$ ipython --no-banner

In [1]: import numpy as np

In [2]: import numpy.linalg as la

In [3]: np.set_printoptions(precision=3, suppress=True, linewidth=140, legacy="1.25")

In [4]: M = np.load("mat.npy")

In [5]: M
Out[5]: 
array([[ 0,  2,  0,  3, -1, -2, -3],
       [ 3,  2, -1,  3,  0, -2,  3],
       [ 3,  2, -3, -3, -1, -1,  1],
       [ 3, -1,  3,  1,  2,  3,  3],
       [-1,  3, -1, -3, -3, -3, -2],
       [ 2, -3,  0, -1, -2,  1,  0],
       [ 1,  0, -1, -2,  2,  3,  1]])

In [6]: u, g = M[1], M[0]

In [7]: u @ u
Out[7]: 36

In [8]: pr = (u @ g) / (u @ u) * u

In [9]: np.round(la.norm(u + g) ** 2 + la.norm(u - g) ** 2, 3)
Out[9]: 126.0

In [10]: np.round((g - pr) @ u, 3)
Out[10]: 0.0

In [11]: la.matrix_rank(np.outer(u, g))
Out[11]: 1

In [12]: pr
Out[12]: array([ 0.667,  0.444, -0.222,  0.667,  0.   , -0.444,  0.667])

In [13]: np.outer(u, g)
Out[13]: 
array([[ 0,  6,  0,  9, -3, -6, -9],
       [ 0,  4,  0,  6, -2, -4, -6],
       [ 0, -2,  0, -3,  1,  2,  3],
       [ 0,  6,  0,  9, -3, -6, -9],
       [ 0,  0,  0,  0,  0,  0,  0],
       [ 0, -4,  0, -6,  2,  4,  6],
       [ 0,  6,  0,  9, -3, -6, -9]])

In [14]: la.matrix_rank(M)
Out[14]: 7

In [15]: np.round(la.norm(M), 3)
Out[15]: 14.832

In [16]: np.unravel_index(np.abs(M).argmax(), M.shape)
Out[16]: (0, 3)

In [17]: la.svd(M, compute_uv=False)
Out[17]: array([9.676, 7.045, 6.842, 4.083, 2.614, 2.503, 0.41 ])

In [18]: rng = np.random.default_rng(947)

In [19]: idx = rng.permutation(7)

In [20]: idx
Out[20]: array([2, 6, 3, 1, 5, 0, 4])

In [21]: Y = M[idx][:, idx]

In [22]: round(float(la.det(Y)), 3), round(la.det(M[idx]), 3)
Out[22]: (5110.0, 5110.0)

In [23]: np.allclose(Y, M)
Out[23]: False

In [24]: np.sort(np.abs(la.eigvals(Y)))
Out[24]: array([1.893, 1.893, 3.035, 3.035, 5.202, 5.456, 5.456])

In [25]: Y
Out[25]: 
array([[-3,  1, -3,  2, -1,  3, -1],
       [-1,  1, -2,  0,  3,  1,  2],
       [ 3,  3,  1, -1,  3,  3,  2],
       [-1,  3,  3,  2, -2,  3,  0],
       [ 0,  0, -1, -3,  1,  2, -2],
       [ 0, -3,  3,  2, -2,  0, -1],
       [-1, -2, -3,  3, -3, -1, -3]])

In [26]: np.diag(Y)
Out[26]: array([-3,  1,  1,  2,  1,  0, -3])

In [27]: np.trace(Y)
Out[27]: -1

In [28]: Y = np.array([[3, 3], [1, -5], [4, -2], [9, 6], [3, -9], [8, -6], [0, -8]])

In [29]: np.vstack([M, Y.T]).shape
Out[29]: (9, 7)

In [30]: la.matrix_rank(np.vstack([M, Y.T]))
Out[30]: 7

In [31]: la.matrix_rank(M @ Y)
Out[31]: 2

In [32]: np.einsum("ij,ij->i", M, M)
Out[32]: array([27, 36, 34, 42, 42, 19, 20])

In [33]: def softmax(z):
    ...:     e = np.exp(z - z.max(axis=-1, keepdims=True))
    ...:     return e / e.sum(axis=-1, keepdims=True)
    ...: 

In [34]: softmax(M).sum(axis=1)
Out[34]: array([1., 1., 1., 1., 1., 1., 1.])

In [35]: softmax(M[2])
Out[35]: array([0.647, 0.238, 0.002, 0.002, 0.012, 0.012, 0.088])

In [36]: scores = M @ M.T / np.sqrt(7)

In [37]: softmax(scores).round(6).argmax(axis=1)
Out[37]: array([0, 1, 2, 3, 4, 5, 6])

In [38]: np.round(softmax(scores + np.triu(np.full(scores.shape, -np.inf), 1)), 3) + 0
Out[38]: 
array([[1.   , 0.   , 0.   , 0.   , 0.   , 0.   , 0.   ],
       [0.   , 1.   , 0.   , 0.   , 0.   , 0.   , 0.   ],
       [0.   , 0.   , 1.   , 0.   , 0.   , 0.   , 0.   ],
       [0.   , 0.   , 0.   , 1.   , 0.   , 0.   , 0.   ],
       [0.   , 0.   , 0.   , 0.   , 1.   , 0.   , 0.   ],
       [0.   , 0.   , 0.003, 0.011, 0.   , 0.986, 0.   ],
       [0.   , 0.   , 0.01 , 0.093, 0.   , 0.001, 0.896]])

In [39]: F = np.eye(6, dtype=int)[rng.permutation(6)]

In [40]: F
Out[40]: 
array([[0, 1, 0, 0, 0, 0],
       [0, 0, 1, 0, 0, 0],
       [0, 0, 0, 0, 0, 1],
       [0, 0, 0, 1, 0, 0],
       [0, 0, 0, 0, 1, 0],
       [1, 0, 0, 0, 0, 0]])

In [41]: # keeps lengths

In [42]: idx = rng.permutation(6)

In [43]: Y = F[:, idx] * rng.choice([-1, 1], 6)

In [44]: Y
Out[44]: 
array([[ 0,  0, -1,  0,  0,  0],
       [ 1,  0,  0,  0,  0,  0],
       [ 0,  0,  0,  0, -1,  0],
       [ 0, -1,  0,  0,  0,  0],
       [ 0,  0,  0, -1,  0,  0],
       [ 0,  0,  0,  0,  0,  1]])

In [45]: U, _, vt = la.svd(F.T @ Y)

In [46]: idx
Out[46]: array([2, 3, 1, 4, 5, 0])

In [47]: la.lstsq(F, Y)[0]
Out[47]: 
array([[ 0.,  0.,  0.,  0.,  0.,  1.],
       [ 0.,  0., -1.,  0.,  0.,  0.],
       [ 1.,  0.,  0.,  0.,  0.,  0.],
       [ 0., -1.,  0.,  0.,  0.,  0.],
       [ 0.,  0.,  0., -1.,  0.,  0.],
       [ 0.,  0.,  0.,  0., -1.,  0.]])
